In [1]: import numpy as np

In [2]: import numpy.linalg as la

In [3]: np.set_printoptions(precision=3, suppress=True, linewidth=140)

In [4]: X = np.loadtxt("sample18.csv", delimiter=",")

In [5]: print(X)
[[ 2.  5.  8. -6.  8. -7. -1. -2. -7.  4.  7.  0.  4.  6. -2.]
 [ 0. -2. -6.  3.  4. -9. -6.  5.  2. -8. -8. -6. -1.  3. -3.]
 [ 0.  0. -5. -4. -3. -8.  8.  9.  4.  0. -5.  1. -4.  5. -9.]
 [ 0.  0.  0.  4.  9.  1.  8.  7. -2.  8.  6. -1.  4.  4. -3.]
 [ 0.  0.  0.  0. -5. -7. -8.  6. -2.  8. -6. -8.  1. -4. -4.]
 [ 0.  0.  0.  0.  0.  8.  1. -8.  3. -7.  0.  1. -6.  7.  7.]
 [ 0.  0.  0.  0.  0.  0.  4.  7. -1.  9.  4.  6. -9.  5. -6.]
 [ 0.  0.  0.  0.  0.  0.  0. -8.  0. -2. -3. -1. -8.  5. -8.]
 [ 0.  0.  0.  0.  0.  0.  0.  0. -5.  2.  9.  0.  9.  8. -2.]
 [ 0.  0.  0.  0.  0.  0.  0.  0.  0.  2. -6. -7.  0.  2.  9.]
 [ 0.  0.  0.  0.  0.  0.  0.  0.  0.  0. -2.  8. -2. -7.  0.]
 [ 0.  0.  0.  0.  0.  0.  0.  0.  0.  0.  0.  4. -1. -4.  8.]
 [ 0.  0.  0.  0.  0.  0.  0.  0.  0.  0.  0.  0.  8.  3.  9.]
 [ 0.  0.  0.  0.  0.  0.  0.  0.  0.  0.  0.  0.  0.  5.  7.]
 [ 0.  0.  0.  0.  0.  0.  0.  0.  0.  0.  0.  0.  0.  0. -9.]]

In [6]: print(la.matrix_rank(X - X[0, 0] * np.eye(15)))
14

In [7]: other = np.array([[0, 0],
   ...:     [2, -2],
   ...:     [0, -1],
   ...:     [2, -2],
   ...:     [0, 2],
   ...:     [0, -2],
   ...:     [2, -2],
   ...:     [-1, 1],
   ...:     [-2, 2],
   ...:     [-1, -2],
   ...:     [2, 2],
   ...:     [-2, 0],
   ...:     [-2, 1],
   ...:     [0, 1],
   ...:     [1, 0]])

In [8]: other @ X
Traceback (most recent call last):
  Cell In[8], line 1
    other @ X
ValueError: matmul: Input operand 1 has a mismatch in its core dimension 0, with gufunc signature (n?,k),(k,m?)->(n?,m?) (size 15 is different from 2)


In [9]: print(la.matrix_rank(np.vstack([X, other.T])))
15

In [10]: W1 = np.array([[3, 2, 3, 0],
    ...:     [2, 1, 1, 2],
    ...:     [2, 1, 3, 0],
    ...:     [1, 1, 3, 3],
    ...:     [1, 0, 2, 2],
    ...:     [3, 2, 3, 2],
    ...:     [3, 3, 1, 0],
    ...:     [2, 3, 0, 1],
    ...:     [1, 3, 1, 1],
    ...:     [0, 2, 1, 1],
    ...:     [3, 1, 0, 1],
    ...:     [3, 3, 1, 0],
    ...:     [2, 1, 0, 2],
    ...:     [3, 3, 0, 0],
    ...:     [3, 0, 0, 2]])

In [11]: coef = np.array([-9, 2, -8, -8])

In [12]: H = np.maximum(X @ W1 + coef, 0)

In [13]: print((H > 0).mean(axis=0))
[0.533 0.733 0.2   0.4  ]

In [14]: print((H > 0).astype(int))
[[1 1 0 0]
 [0 0 0 0]
 [0 1 0 0]
 [1 1 1 1]
 [0 0 0 0]
 [1 1 1 0]
 [1 1 1 0]
 [0 0 0 0]
 [1 1 0 1]
 [0 0 0 1]
 [0 1 0 0]
 [1 1 0 1]
 [1 1 0 1]
 [1 1 0 1]
 [0 1 0 0]]

In [15]: Z = np.array([[1, 5, 2], [4, 5, 0], [5, 4, 1], [2, 0, 3]])

In [16]: print(W1 @ Z)
[[26 37  9]
 [15 19 11]
 [21 27  7]
 [26 22 14]
 [15 13 10]
 [30 37 15]
 [20 34  7]
 [16 25  7]
 [20 24  6]
 [15 14  4]
 [ 9 20  9]
 [20 34  7]
 [10 15 10]
 [15 30  6]
 [ 7 15 12]]

In [17]: print(np.argsort(-la.norm(X, axis=0).round(6), kind="stable")[:3])
[14 12  7]

In [18]: print([round(float(x), 3) for x in la.svd(X, compute_uv=False)[:3]])
[30.888, 29.183, 24.655]

In [19]: print(la.matrix_rank(X, rtol=0.1))
10

In [20]: F = np.minimum.outer(np.arange(1, 16), np.arange(1, 16)) * -3

In [21]: print(F)
[[ -3  -3  -3  -3  -3  -3  -3  -3  -3  -3  -3  -3  -3  -3  -3]
 [ -3  -6  -6  -6  -6  -6  -6  -6  -6  -6  -6  -6  -6  -6  -6]
 [ -3  -6  -9  -9  -9  -9  -9  -9  -9  -9  -9  -9  -9  -9  -9]
 [ -3  -6  -9 -12 -12 -12 -12 -12 -12 -12 -12 -12 -12 -12 -12]
 [ -3  -6  -9 -12 -15 -15 -15 -15 -15 -15 -15 -15 -15 -15 -15]
 [ -3  -6  -9 -12 -15 -18 -18 -18 -18 -18 -18 -18 -18 -18 -18]
 [ -3  -6  -9 -12 -15 -18 -21 -21 -21 -21 -21 -21 -21 -21 -21]
 [ -3  -6  -9 -12 -15 -18 -21 -24 -24 -24 -24 -24 -24 -24 -24]
 [ -3  -6  -9 -12 -15 -18 -21 -24 -27 -27 -27 -27 -27 -27 -27]
 [ -3  -6  -9 -12 -15 -18 -21 -24 -27 -30 -30 -30 -30 -30 -30]
 [ -3  -6  -9 -12 -15 -18 -21 -24 -27 -30 -33 -33 -33 -33 -33]
 [ -3  -6  -9 -12 -15 -18 -21 -24 -27 -30 -33 -36 -36 -36 -36]
 [ -3  -6  -9 -12 -15 -18 -21 -24 -27 -30 -33 -36 -39 -39 -39]
 [ -3  -6  -9 -12 -15 -18 -21 -24 -27 -30 -33 -36 -39 -42 -42]
 [ -3  -6  -9 -12 -15 -18 -21 -24 -27 -30 -33 -36 -39 -42 -45]]

In [22]: rng = np.random.default_rng(43)

In [23]: lab = rng.permutation(15)

In [24]: other = F[:, lab] * rng.choice([-1, 1], 15)

In [25]: print(other)
[[  3  -3   3   3  -3   3  -3   3   3  -3   3  -3   3   3   3]
 [  6  -6   6   6  -6   6  -6   6   6  -6   6  -6   6   3   6]
 [  9  -9   9   9  -9   9  -6   9   9  -9   9  -9   9   3   9]
 [  9 -12  12  12 -12  12  -6  12  12 -12  12 -12  12   3  12]
 [  9 -15  15  15 -15  15  -6  15  15 -15  15 -15  15   3  12]
 [  9 -18  18  18 -18  18  -6  18  18 -18  18 -15  18   3  12]
 [  9 -21  21  21 -21  21  -6  21  18 -21  21 -15  21   3  12]
 [  9 -24  24  24 -24  24  -6  24  18 -24  24 -15  21   3  12]
 [  9 -27  27  24 -27  27  -6  27  18 -27  27 -15  21   3  12]
 [  9 -27  30  24 -30  30  -6  30  18 -30  30 -15  21   3  12]
 [  9 -27  33  24 -33  33  -6  33  18 -33  30 -15  21   3  12]
 [  9 -27  36  24 -33  36  -6  36  18 -36  30 -15  21   3  12]
 [  9 -27  39  24 -33  39  -6  39  18 -36  30 -15  21   3  12]
 [  9 -27  42  24 -33  39  -6  42  18 -36  30 -15  21   3  12]
 [  9 -27  42  24 -33  39  -6  45  18 -36  30 -15  21   3  12]]

In [26]: left, _, VT = la.svd(F.T @ other)

In [27]: print(lab)
[ 2  8 13  7 10 12  1 14  5 11  9  4  6  0  3]

In [28]: m1 = np.load("out0.npy")

In [29]: print(m1)
[[-0.168  0.507 -0.267  0.196  0.051  0.288 -0.322  0.526  0.014 -0.028  0.147 -0.339  0.036]
 [-0.084 -0.064  0.446  0.601  0.035 -0.417  0.069  0.249 -0.021  0.033 -0.305 -0.196  0.232]
 [-0.337 -0.083 -0.03  -0.092  0.349  0.36  -0.057 -0.026  0.447  0.107 -0.523  0.2    0.298]
 [-0.084  0.138 -0.252 -0.151 -0.111 -0.436 -0.149 -0.362  0.278  0.101  0.196 -0.301  0.561]
 [-0.463 -0.064 -0.186  0.232 -0.017  0.09   0.292 -0.319 -0.017 -0.643 -0.011 -0.25  -0.143]
 [-0.59   0.302  0.196 -0.017 -0.321 -0.156 -0.011  0.056 -0.031  0.053  0.215  0.585  0.013]
 [ 0.126 -0.135  0.402 -0.214 -0.1   -0.014 -0.085  0.273  0.633 -0.431  0.27  -0.055 -0.062]
 [ 0.    -0.433 -0.025  0.36  -0.035  0.156 -0.706 -0.182 -0.117 -0.133  0.196  0.201  0.121]
 [ 0.042 -0.372 -0.318  0.215 -0.099  0.171  0.49   0.334  0.065  0.099  0.357  0.17   0.389]
 [ 0.505  0.442 -0.108  0.22  -0.169  0.064  0.053 -0.117  0.053 -0.406 -0.237  0.381  0.266]
 [-0.042 -0.205 -0.517 -0.142  0.059 -0.538 -0.159  0.379  0.023 -0.223 -0.275  0.209 -0.194]
 [ 0.084  0.151 -0.167  0.453  0.326 -0.15   0.062 -0.216  0.47   0.259  0.239  0.16  -0.432]
 [ 0.    -0.115 -0.149  0.137 -0.774  0.143 -0.042 -0.036  0.278  0.256 -0.315 -0.158 -0.237]]

In [30]: other = m1 / np.sqrt((m1 ** 2).mean(axis=1, keepdims=True))

In [31]: print(other[4])
[-1.67  -0.23  -0.67   0.836 -0.063  0.325  1.054 -1.151 -0.062 -2.32  -0.038 -0.902 -0.515]

In [32]: print(la.matrix_rank(other) == la.matrix_rank(m1))
True

In [33]: print(la.matrix_rank(m1 - m1.mean(axis=1, keepdims=True)))
12
